>>> import numpy as np
>>> from numpy import linalg as LA
>>> np.set_printoptions(precision=3, suppress=True, linewidth=160, sign=" ")
>>> def tidy(a):
...     return np.round(a, 3) + 0
... 
>>> J = np.load("sample15.npy")
>>> J
array([[ 0.,  0.,  1.],
       [ 0.,  0.,  1.],
       [ 1.,  1.,  0.]])
>>> tidy(LA.norm(J, 2))
np.float64(1.414)
>>> LA.norm(J, axis=1).argmax()
np.int64(2)
>>> tidy(LA.norm(J, axis=0))
array([ 1.   ,  1.   ,  1.414])
>>> tidy(LA.norm(J, "nuc"))
np.float64(2.828)
>>> tidy(LA.norm(J[1] - J[2]))
np.float64(1.732)
>>> np.kron(np.eye(2, dtype=int), J)
array([[ 0.,  0.,  1.,  0.,  0.,  0.],
       [ 0.,  0.,  1.,  0.,  0.,  0.],
       [ 1.,  1.,  0.,  0.,  0.,  0.],
       [ 0.,  0.,  0.,  0.,  0.,  1.],
       [ 0.,  0.,  0.,  0.,  0.,  1.],
       [ 0.,  0.,  0.,  1.,  1.,  0.]])
>>> tidy(LA.eigvals(J).sum().real)
np.float64(0.0)
>>> np.einsum("ij,ji->", J, J)
np.float64(4.0)
>>> vals, evecs = LA.eigh(J)
>>> x0 = np.array([5, -4, -5])
>>> tidy(x0 @ J @ x0 / (x0 @ x0)), tidy(vals[0]), tidy(vals[-1])
(np.float64(-0.152), np.float64(-1.414), np.float64(1.414))
>>> tidy(evecs * np.maximum(vals, 0) @ evecs.T)
array([[ 0.354,  0.354,  0.5  ],
       [ 0.354,  0.354,  0.5  ],
       [ 0.5  ,  0.5  ,  0.707]])
>>> left, sig, VT = LA.svd(J)
>>> evecs = VT[:(sig > 1e-8).sum()]
>>> rng = np.random.default_rng(764799)
>>> x0 = J[2] + 5 * J[0] + rng.integers(2) * np.eye(3)[1]
>>> x0
array([ 1.,  1.,  5.])
>>> tidy(LA.norm(x0 - evecs.T @ evecs @ x0))
np.float64(0.0)
>>> np.allclose(evecs.T @ evecs @ x0, x0)
True
>>> LA.matrix_rank(np.vstack([J, x0]))
np.int64(2)
>>> r = LA.matrix_rank(J)
>>> r
np.int64(2)
>>> N = LA.svd(J)[2][r:].T
>>> J @ N
array([[ 0.],
       [ 0.],
       [ 0.]])
>>> LA.matrix_rank(J.T @ J), LA.matrix_rank(J @ J.T)
(np.int64(2), np.int64(2))
>>> np.allclose(J @ N, 0)
True
>>> N[:, 0] / N[np.abs(N[:, 0]).round(6).argmax(), 0]
array([ 1., -1.,  0.])
>>> [int(LA.matrix_rank(J[:i])) for i in range(1, len(J) + 1)]
[1, 1, 2]
>>> W0 = np.load("a.npy")
>>> W0
array([[ -0.083,   5.165, -11.807],
       [  1.305,   3.012, -11.193],
       [  0.999,   0.967,  -0.124],
       [ -0.099,   5.394, -10.569],
       [  0.559,   2.304,   1.879],
       [ -0.184,   3.958,  -8.885],
       [  0.19 ,   2.094,   2.178],
       [  2.547,   3.357,   1.861],
       [ -0.678,   3.182,  -9.874],
       [  2.004,   0.547,   2.058],
       [  0.281,   2.65 ,   1.876],
       [ -0.793,   4.229,  -8.495],
       [ -0.484,   3.976,  -9.191],
       [  1.246,   1.013,   1.004],
       [  0.365,   2.002,   2.321],
       [  0.234,   1.801,   1.453],
       [  1.031,   2.241,   1.403],
       [ -0.08 ,   2.463,   1.27 ],
       [  1.793,   0.209,   1.724],
       [  0.664,   2.555,  -9.275]])
>>> x0 = np.array([-4, 3, 1])
>>> y = W0 @ x0
>>> tidy(LA.pinv(W0) @ W0)
array([[ 1.,  0.,  0.],
       [ 0.,  1.,  0.],
       [ 0.,  0.,  1.]])
>>> tidy(LA.solve(W0.T @ W0, W0.T @ y))
array([-4.,  3.,  1.])
>>> y = y + 0.02 * rng.normal(size=20)
>>> tidy(y)
array([ 4.002, -7.401, -1.212,  6.007,  6.519,  3.729,  7.71 ,  1.783,  2.425, -4.314,  8.719,  7.409,  4.656, -0.964,  6.877,  5.92 ,  4.001,  8.976, -4.832,
       -4.267])
>>> coef, *_ = LA.lstsq(W0, y)
>>> [round(float(LA.norm(LA.solve(W0.T @ W0 + lam * np.eye(3), W0.T @ y))), 2) for lam in (0, 1, 10, 100)]
[5.1, 4.82, 3.27, 1.03]
>>> tidy(LA.norm(y - W0 @ coef))
np.float64(0.091)
>>> coef.round()
array([-4.,  3.,  1.])
>>> tidy(coef)
array([-4.004,  3.003,  1.001])
>>> tidy(W0.T @ (y - W0 @ coef))
array([ 0.,  0.,  0.])
>>> D = LA.norm(W0[:, None] - W0[None], axis=-1)
>>> LA.matrix_rank(D ** 2)
np.int64(5)
>>> D.mean(axis=1).argmax()
np.int64(0)
>>> np.flatnonzero(D[16] < D.mean() / 2)
array([  2,   4,   6,   7,   9,  10,  13,  14,  15,  16,  17,  18])
>>> K = np.load("block10.npy")
>>> K
array([[  6,   3,   8],
       [-18,  -9, -24],
       [-18,  -9, -24]])
>>> np.allclose(K[:-1].T @ LA.lstsq(K[:-1].T, K[-1])[0], K[-1])
True
>>> tidy(K @ LA.pinv(K) @ K)
array([[  6.,   3.,   8.],
       [-18.,  -9., -24.],
       [-18.,  -9., -24.]])
>>> np.unique(K.round(6), axis=0).shape
(2, 3)
>>> tidy(LA.norm(K, 1)), tidy(LA.norm(K, np.inf))
(np.float64(56.0), np.float64(51.0))
>>> tidy(LA.norm(K, "nuc"))
np.float64(45.508)
>>> tidy(LA.norm(K) ** 2 / LA.norm(K, 2) ** 2)
np.float64(1.0)
>>> tidy(LA.norm(K, axis=1))
array([ 10.44 ,  31.321,  31.321])
>>> K[1] @ K[0]
np.int64(-327)
>>> tidy(LA.norm(K, axis=0))
array([ 26.153,  13.077,  34.871])
>>> LA.norm(K, axis=1).argmax()
np.int64(1)
>>> tidy(LA.norm(K[1] - K[0]))
np.float64(41.761)
>>> tidy(LA.norm(K, 2))
np.float64(45.508)
>>> LA.cond(K) > 100
np.True_
>>> np.argsort(-LA.norm(K, axis=0).round(6), kind="stable")[:3]
array([ 2,  0,  1])
>>> arr = np.load("run18.npy")
>>> arr
array([[ 1,  0,  0,  0],
       [-8,  1,  0,  0],
       [ 8, -9,  1,  0],
       [ 0, -2, -6,  1]])
>>> # triangular, det is the product of the diagonal
>>> left, sig, VT = LA.svd(arr)
>>> tidy(sig)
array([ 13.801,   6.417,   4.62 ,   0.002])
>>> Y = left[:, :3] @ np.diag(sig[:3]) @ VT[:3]
>>> LA.matrix_rank(arr, rtol=0.05)
np.int64(3)
>>> LA.matrix_rank(Y)
np.int64(3)
>>> tidy(LA.norm(arr - Y, 2)), tidy(sig[3])
(np.float64(0.002), np.float64(0.002))
>>> tidy(Y)
array([[ 1.   ,  0.   ,  0.   , -0.002],
       [-8.   ,  1.   ,  0.   ,  0.   ],
       [ 8.   , -9.   ,  1.   ,  0.   ],
       [ 0.   , -2.   , -6.   ,  1.   ]])
>>> r = LA.matrix_rank(Y)
>>> r
np.int64(3)
>>> N = LA.svd(Y)[2][r:].T
>>> [int(LA.matrix_rank(Y[:, :j + 1])) for j in range(4)]
[1, 2, 3, 3]
>>> tidy(N[:, 0] / N[np.abs(N[:, 0]).round(6).argmax(), 0])
array([ 0.002,  0.02 ,  0.16 ,  1.   ])
>>> np.allclose(Y @ N, 0)
True
>>> tidy(N @ N.T)
array([[ 0.   ,  0.   ,  0.   ,  0.002],
       [ 0.   ,  0.   ,  0.003,  0.019],
       [ 0.   ,  0.003,  0.025,  0.156],
       [ 0.002,  0.019,  0.156,  0.975]])
>>> E = np.loadtxt("test10.csv", delimiter=",")
>>> E
array([[  2.,   3.,   4.,   5.],
       [  6.,   7.,   8.,   9.],
       [ 10.,  11.,  12.,  13.],
       [ 14.,  15.,  16.,  17.]])
>>> def softmax(z):
...     e = np.exp(z - z.max(axis=-1, keepdims=True))
...     return e / e.sum(axis=-1, keepdims=True)
... 
>>> tidy(softmax(E[1] + -2))
array([ 0.032,  0.087,  0.237,  0.644])
>>> tidy(softmax(10 * E[1]))
array([ 0.,  0.,  0.,  1.])
>>> tidy(softmax(E[1]))
array([ 0.032,  0.087,  0.237,  0.644])
>>> S = E @ E.T / np.sqrt(4)
>>> softmax(S)[1] @ E
array([ 14.,  15.,  16.,  17.])
>>> tidy(softmax(S))
array([[ 0.,  0.,  0.,  1.],
       [ 0.,  0.,  0.,  1.],
       [ 0.,  0.,  0.,  1.],
       [ 0.,  0.,  0.,  1.]])
>>> left, sig, VT = LA.svd(E)
>>> evecs = VT[:(sig > 1e-8).sum()]
>>> x0 = E[1] + -2 * E[3] + rng.integers(2) * np.eye(4)[2]
>>> x0
array([-22., -23., -23., -25.])
>>> LA.matrix_rank(np.vstack([E, x0]))
np.int64(3)
>>> np.allclose(evecs.T @ evecs @ x0, x0)
False
>>> tidy(evecs.T @ evecs)
array([[ 0.7,  0.4,  0.1, -0.2],
       [ 0.4,  0.3,  0.2,  0.1],
       [ 0.1,  0.2,  0.3,  0.4],
       [-0.2,  0.1,  0.4,  0.7]])
>>> LA.cond(E) > 100
np.True_
>>> [round(float(x), 3) for x in LA.svd(E, compute_uv=False)[:3]]
[42.195, 1.896, 0.0]
>>> u, g = E[0], E[3]
>>> u @ u
np.float64(54.0)
>>> u @ g
np.float64(222.0)
>>> p = (u @ g) / (u @ u) * u
>>> tidy(g - p)
array([ 5.778,  2.667, -0.444, -3.556])
>>> tidy((g - p) @ u)
np.float64(0.0)
>>> x0 = np.array([0, 2, 2, 0])
>>> h = np.maximum(E @ x0, 0)
>>> np.flatnonzero(h > 1e-9)
array([ 0,  1,  2,  3])
>>> np.maximum(E @ (3 * x0), 0)
array([  42.,   90.,  138.,  186.])
>>> M = np.array([[1, 3, 2], [3, 1, 1], [3, 1, 1]]) * (rng.random((3, 3)) < 0.3)
>>> M
array([[ 1,  3,  0],
       [ 3,  1,  0],
       [ 0,  0,  0]])
>>> tidy(M @ LA.pinv(M) @ M)
array([[ 1.,  3.,  0.],
       [ 3.,  1.,  0.],
       [ 0.,  0.,  0.]])
>>> LA.lstsq(M[:-1].T, M[-1])[2]
np.int32(2)
>>> np.allclose(M[:-1].T @ LA.lstsq(M[:-1].T, M[-1])[0], M[-1])
True
>>> labels = rng.permutation(3)
>>> labels
array([ 1,  2,  0])
>>> Y = M[labels][:, labels]
>>> np.trace(Y)
np.int64(2)
>>> np.diag(Y)
array([ 1,  0,  1])
>>> Y
array([[ 1,  0,  3],
       [ 0,  0,  0],
       [ 3,  0,  1]])
>>> tidy(LA.norm(M, 2) / LA.norm(M))
np.float64(0.894)
>>> [round(float(x), 3) for x in LA.svd(M, compute_uv=False)[:3]]
[4.0, 2.0, 0.0]
>>> LA.matrix_rank(M, rtol=0.1)
np.int64(2)
>>> [round(float(LA.det(M[:i, :i])), 2) + 0 for i in range(1, 4)]
[1.0, -8.0, 0.0]
>>> tidy(LA.eigvalsh(M).min())
np.float64(-2.0)
>>> vals, evecs = LA.eigh(M)
>>> x0 = np.array([2, 5, 3])
>>> x0 @ M @ x0
np.int64(89)
>>> sig = 20 * 0.7 ** np.arange(3)
>>> q, _ = LA.qr(np.array([[-2.1, 0.2, 1.2], [0.4, -0.5, -1.2], [-0.5, -0.7, 0.1]]))
>>> m1 = rng.normal(size=(11, 3)) * sig @ q
>>> tidy(m1)
array([[ -2.652,  19.793,   8.021],
       [-12.712,   2.322, -12.01 ],
       [ 26.989, -13.026,  40.226],
       [ -3.17 , -14.486, -17.269],
       [ -1.939,  12.061,  18.925],
       [  9.798,   2.658,   4.68 ],
       [  9.766,  17.649, -10.259],
       [-24.194,   3.978, -14.694],
       [-53.253,  17.393,   4.533],
       [-16.696,  -2.664,  -2.787],
       [-16.594,  10.699,  16.317]])
>>> Xs = (m1 - m1.mean(axis=0)) / m1.std(axis=0)
>>> np.argwhere(np.abs(Xs) > 2)
array([[ 2,  2],
       [ 8,  0]])
>>> tidy(Xs.std(axis=0))
array([ 1.,  1.,  1.])
>>> coef = LA.lstsq(np.delete(Xs, 0, axis=1), Xs[:, 0])[0]
>>> tidy(coef)
array([-0.365,  0.357])
>>> np.abs(coef).argmax()
np.int64(0)
>>> tidy(1 - np.var(Xs[:, 0] - np.delete(Xs, 0, axis=1) @ coef))
np.float64(0.269)
>>> Y = np.c_[m1[:, :2] @ np.array([[2, -1], [-5, -7]]), np.array([0, 3, 3, 1, 1, 1, 0, 1, 1, 0, 2])]
>>> tidy(Y)
array([[-104.272, -135.901,    0.   ],
       [ -37.033,   -3.542,    3.   ],
       [ 119.107,   64.191,    3.   ],
       [  66.088,  104.569,    1.   ],
       [ -64.184,  -82.491,    1.   ],
       [   6.307,  -28.402,    1.   ],
       [ -68.714, -133.311,    0.   ],
       [ -68.279,   -3.654,    1.   ],
       [-193.472,  -68.498,    1.   ],
       [ -20.072,   35.346,    0.   ],
       [ -86.682,  -58.296,    2.   ]])
>>> LA.matrix_rank(np.c_[m1, Y])
np.int64(4)
>>> LA.matrix_rank(Y)
np.int64(3)
>>> tidy(LA.norm(Y - m1 @ LA.lstsq(m1, Y)[0], axis=0))
array([ 0.   ,  0.   ,  4.495])
>>> labels = m1[:, 0] > np.median(m1[:, 0])
>>> u = m1[labels].mean(axis=0) - m1[~labels].mean(axis=0)
>>> tidy(u)
array([ 29.496,   4.954,  16.637])
>>> labels.astype(int)
array([ 1,  0,  1,  0,  1,  1,  1,  0,  0,  0,  0])
>>> (((m1 - m1.mean(axis=0)) @ u > 0) == labels).mean()
np.float64(1.0)
>>> x0 = np.array([0, 1, -2])
>>> h = np.maximum(m1 @ x0, 0)
>>> tidy(m1.T @ h)
array([-1334.919,   788.406, -1484.754])
>>> D = LA.norm(m1[:, None] - m1[None], axis=-1)
>>> tidy(D[2])
array([ 54.708,  67.382,   0.   ,  64.942,  43.817,  42.486,  61.533,  76.974,  92.942,  62.176,  55.082])
>>> tidy(D[:5, :5])
array([[  0.   ,  28.42 ,  54.708,  42.602,  13.386],
       [ 28.42 ,   0.   ,  67.382,  20.03 ,  34.174],
       [ 54.708,  67.382,   0.   ,  64.942,  43.817],
       [ 42.602,  20.03 ,  64.942,   0.   ,  44.903],
       [ 13.386,  34.174,  43.817,  44.903,   0.   ]])
>>> (D + 1e9 * np.eye(11)).round(6).argmin(axis=1)
array([ 4,  9,  5,  1,  0,  4,  5,  1,  7,  1,  4])
>>> feats = np.load("mat.npy")
>>> tidy(feats)
array([[ 0.444,  0.333,  0.222],
       [ 0.25 ,  0.75 ,  0.   ],
       [ 0.364,  0.455,  0.182]])
>>> tidy(LA.matrix_power(feats, 100))
array([[ 0.323,  0.59 ,  0.088],
       [ 0.323,  0.59 ,  0.088],
       [ 0.323,  0.59 ,  0.088]])
>>> tidy(np.sort(np.abs(LA.eigvals(feats)))[::-1])
array([ 1.   ,  0.347,  0.029])
>>> p = np.eye(3)[1]
>>> for _ in range(7):
...     p = p @ feats
...     print(p.round(3))
... 
[ 0.25  0.75  0.  ]
[ 0.299  0.646  0.056]
[ 0.314  0.609  0.076]
[ 0.32   0.596  0.084]
[ 0.322  0.592  0.086]
[ 0.322  0.59   0.087]
[ 0.323  0.59   0.087]
